>>> import numpy as np
>>> np.set_printoptions(suppress=True, linewidth=140)
>>> def rnd(a):
...     return np.round(a, 2) + 0
... 
>>> M = np.load("layer12.npy")
>>> print(M)
[[2.3 1.  0. ]
 [1.  2.3 1. ]
 [2.  1.  0.3]]
>>> print(np.argsort(-np.linalg.norm(M, axis=0).round(6), kind="stable")[:3])
[0 1 2]
>>> print(np.linalg.cond(M) > 100)
False
>>> mat = np.array([[-2.9, -0.7, 3.9],
...     [0.0, 0.1, 2.4],
...     [-2.0, 1.6, 0.0],
...     [0.0, 0.7, -3.3],
...     [-1.3, 0.2, -4.5]])
>>> vec = np.array([3, -1, 2])
>>> h1 = np.maximum(mat @ vec, 0)
>>> print(np.flatnonzero(h1 > 1e-9))
[1]
>>> print(h1)
[0.  4.7 0.  0.  0. ]
>>> print(rnd(np.maximum(mat @ vec, 0) - np.maximum(-mat @ vec, 0)))
[ -0.2   4.7  -7.6  -7.3 -13.1]
>>> def softmax(z):
...     e = np.exp(z - z.max(axis=-1, keepdims=True))
...     return e / e.sum(axis=-1, keepdims=True)
... 
>>> print(rnd(softmax(mat).sum(axis=1)))
[1. 1. 1. 1. 1.]
>>> print(rnd(softmax(10 * mat[2])))
[0. 1. 0.]
>>> print(rnd(softmax(mat[2])))
[0.02 0.81 0.16]
>>> scores = mat @ mat.T / np.sqrt(3)
>>> print(rnd(softmax(scores + np.triu(np.full(scores.shape, -np.inf), 1))))
[[1.   0.   0.   0.   0.  ]
 [0.88 0.12 0.   0.   0.  ]
 [0.25 0.02 0.73 0.   0.  ]
 [0.   0.   0.   1.   0.  ]
 [0.   0.   0.   0.02 0.98]]
>>> X = np.loadtxt("x.csv", delimiter=",")
>>> print(X)
[[0. 3. 0. 0. 0.]
 [0. 0. 3. 0. 0.]
 [1. 1. 0. 5. 0.]
 [0. 4. 0. 0. 0.]
 [0. 0. 0. 0. 0.]
 [0. 0. 0. 4. 0.]]
>>> # looks like rank 4
>>> left, sig, vt = np.linalg.svd(X)
>>> print(np.argmax(sig[:-1] / (sig[1:] + 1e-6)) + 1)
4
>>> print(rnd(sig))
[6.57 4.95 3.   0.62 0.  ]
>>> M2 = left[:, :4] @ np.diag(sig[:4]) @ vt[:4]
>>> print(np.linalg.matrix_rank(M2))
4
>>> print(rnd(np.abs(X - M2).max()))
0.0
>>> print(rnd(np.linalg.norm(X - M2) / np.linalg.norm(X)))
0.0
>>> left, sig, vt = np.linalg.svd(X)
>>> vecs = vt[:(sig > 1e-8).sum()]
>>> rng = np.random.default_rng(80)
>>> vec = X[2] + 5 * X[4] + rng.integers(2) * np.eye(5)[1]
>>> print(vec)
[1. 2. 0. 5. 0.]
>>> print(np.linalg.matrix_rank(np.vstack([X, vec])))
4
>>> print(rnd(np.linalg.norm(vec - vecs.T @ vecs @ vec)))
0.0
>>> A = np.array([[5.0, 1.0, 0.0, 0.0],
...     [0.0, 5.0, 1.0, 0.0],
...     [0.0, 0.0, 5.0, 1.0],
...     [0.0, 0.0, 0.0, 5.0]])
>>> hat = np.triu(np.array([[7, 0, 2, 9], [4, 2, 3, 0], [3, 2, 3, 7], [7, 5, 6, 8]]), 1) + np.eye(4)
>>> M2 = hat @ A @ np.linalg.inv(hat)
>>> print(np.linalg.matrix_rank(M2))
4
>>> ev, vecs = np.linalg.eig(A)
>>> print(rnd(np.sort(np.linalg.eigvals(A.T))))
[5. 5. 5. 5.]
>>> print(A @ vecs[:, 0] - ev[0] * vecs[:, 0])
[0. 0. 0. 0.]
>>> print(ev)
[5. 5. 5. 5.]
>>> print(rnd(np.sort(np.linalg.eigvals(np.linalg.inv(A)))))
[0.2 0.2 0.2 0.2]
>>> print(np.argsort(-np.linalg.norm(X, axis=0).round(6), kind="stable")[:3])
[3 1 2]
>>> print(np.linalg.cond(X) > 100)
True
>>> print([round(float(x), 2) for x in np.linalg.svd(X, compute_uv=False)[:3]])
[6.57, 4.95, 3.0]
>>> vec = np.array([2, 1, 3, 1])
>>> h1 = np.maximum(A @ vec, 0)
>>> print(np.maximum(A @ (3 * vec), 0))
[33. 24. 48. 15.]
>>> print(A.T @ h1)
[55. 51. 88. 41.]
>>> print(np.flatnonzero(h1 > 1e-9))
[0 1 2 3]
>>> M2 = A / np.sqrt((A ** 2).mean(axis=1, keepdims=True))
>>> print(rnd(np.linalg.norm(M2, axis=1)))
[2. 2. 2. 2.]
>>> print(np.linalg.matrix_rank(A - A.mean(axis=1, keepdims=True)))
3
>>> feats = np.loadtxt("test17.csv", delimiter=",")
>>> print(feats)
[[0. 1. 0. 0. 0. 0. 0.]
 [0. 0. 0. 0. 0. 1. 0.]
 [0. 0. 1. 0. 0. 0. 0.]
 [0. 0. 0. 1. 0. 0. 0.]
 [0. 0. 0. 0. 1. 0. 0.]
 [0. 0. 0. 0. 0. 0. 1.]
 [1. 0. 0. 0. 0. 0. 0.]]
>>> # keeps lengths
>>> M2 = np.linalg.inv(feats)
>>> print(rnd(np.linalg.det(feats) * M2))
[[ 0.  0.  0.  0.  0.  0. -1.]
 [-1.  0.  0.  0.  0.  0.  0.]
 [ 0.  0. -1.  0.  0.  0.  0.]
 [ 0.  0.  0. -1.  0.  0.  0.]
 [ 0.  0.  0.  0. -1.  0.  0.]
 [ 0. -1.  0.  0.  0.  0.  0.]
 [ 0.  0.  0.  0.  0. -1.  0.]]
>>> print(rnd(np.linalg.slogdet(feats)[0]))
-1.0
>>> print(feats @ M2)
[[1. 0. 0. 0. 0. 0. 0.]
 [0. 1. 0. 0. 0. 0. 0.]
 [0. 0. 1. 0. 0. 0. 0.]
 [0. 0. 0. 1. 0. 0. 0.]
 [0. 0. 0. 0. 1. 0. 0.]
 [0. 0. 0. 0. 0. 1. 0.]
 [0. 0. 0. 0. 0. 0. 1.]]
>>> print(np.allclose(M2, feats.T))
True
>>> print(rnd(np.linalg.det(feats) * np.linalg.det(M2)))
1.0
>>> print((np.abs(M2) > 1e-9).astype(int))
[[0 0 0 0 0 0 1]
 [1 0 0 0 0 0 0]
 [0 0 1 0 0 0 0]
 [0 0 0 1 0 0 0]
 [0 0 0 0 1 0 0]
 [0 1 0 0 0 0 0]
 [0 0 0 0 0 1 0]]
>>> print(rnd(np.linalg.inv(M2)))
[[0. 1. 0. 0. 0. 0. 0.]
 [0. 0. 0. 0. 0. 1. 0.]
 [0. 0. 1. 0. 0. 0. 0.]
 [0. 0. 0. 1. 0. 0. 0.]
 [0. 0. 0. 0. 1. 0. 0.]
 [0. 0. 0. 0. 0. 0. 1.]
 [1. 0. 0. 0. 0. 0. 0.]]
>>> print(rnd(np.linalg.cond(feats)))
1.0
>>> M2 = np.array([[1, 0], [0, -2], [-2, -2], [2, 0], [0, -2], [-1, -1], [-1, 0]])
>>> print(np.linalg.matrix_rank(feats @ M2))
2
>>> print(feats @ M2)
[[ 0. -2.]
 [-1. -1.]
 [-2. -2.]
 [ 2.  0.]
 [ 0. -2.]
 [-1.  0.]
 [ 1.  0.]]
>>> print(np.einsum("ij->j", feats))
[1. 1. 1. 1. 1. 1. 1.]
>>> print(M2.T @ feats.T)
[[ 0. -1. -2.  2.  0. -1.  1.]
 [-2. -1. -2.  0. -2.  0.  0.]]
>>> Q, vecs = np.linalg.qr(feats[:, :5])[0], np.linalg.qr(feats[:, 5:])[0]
>>> sig = np.linalg.svd(Q.T @ vecs, compute_uv=False)
>>> print(sig)
[0. 0.]
>>> print(np.degrees(np.arccos(sig.clip(0, 1))))
[90. 90.]
>>> W0 = np.load("block16.npy")
>>> print(rnd(W0))
[[-0.64 -0.27  0.67 -0.28]
 [ 0.49 -0.76 -0.02 -0.43]
 [-0.34  0.22 -0.54 -0.74]
 [-0.49 -0.55 -0.51  0.44]]
>>> # keeps lengths
>>> r0 = np.array([3, 5, 5, 2])
>>> M2 = W0 + np.outer(r0, np.eye(4)[0])
>>> print(np.linalg.matrix_rank(M2 - W0))
1
>>> print(np.linalg.matrix_rank(np.linalg.inv(M2) - np.linalg.inv(W0), tol=1e-8))
1
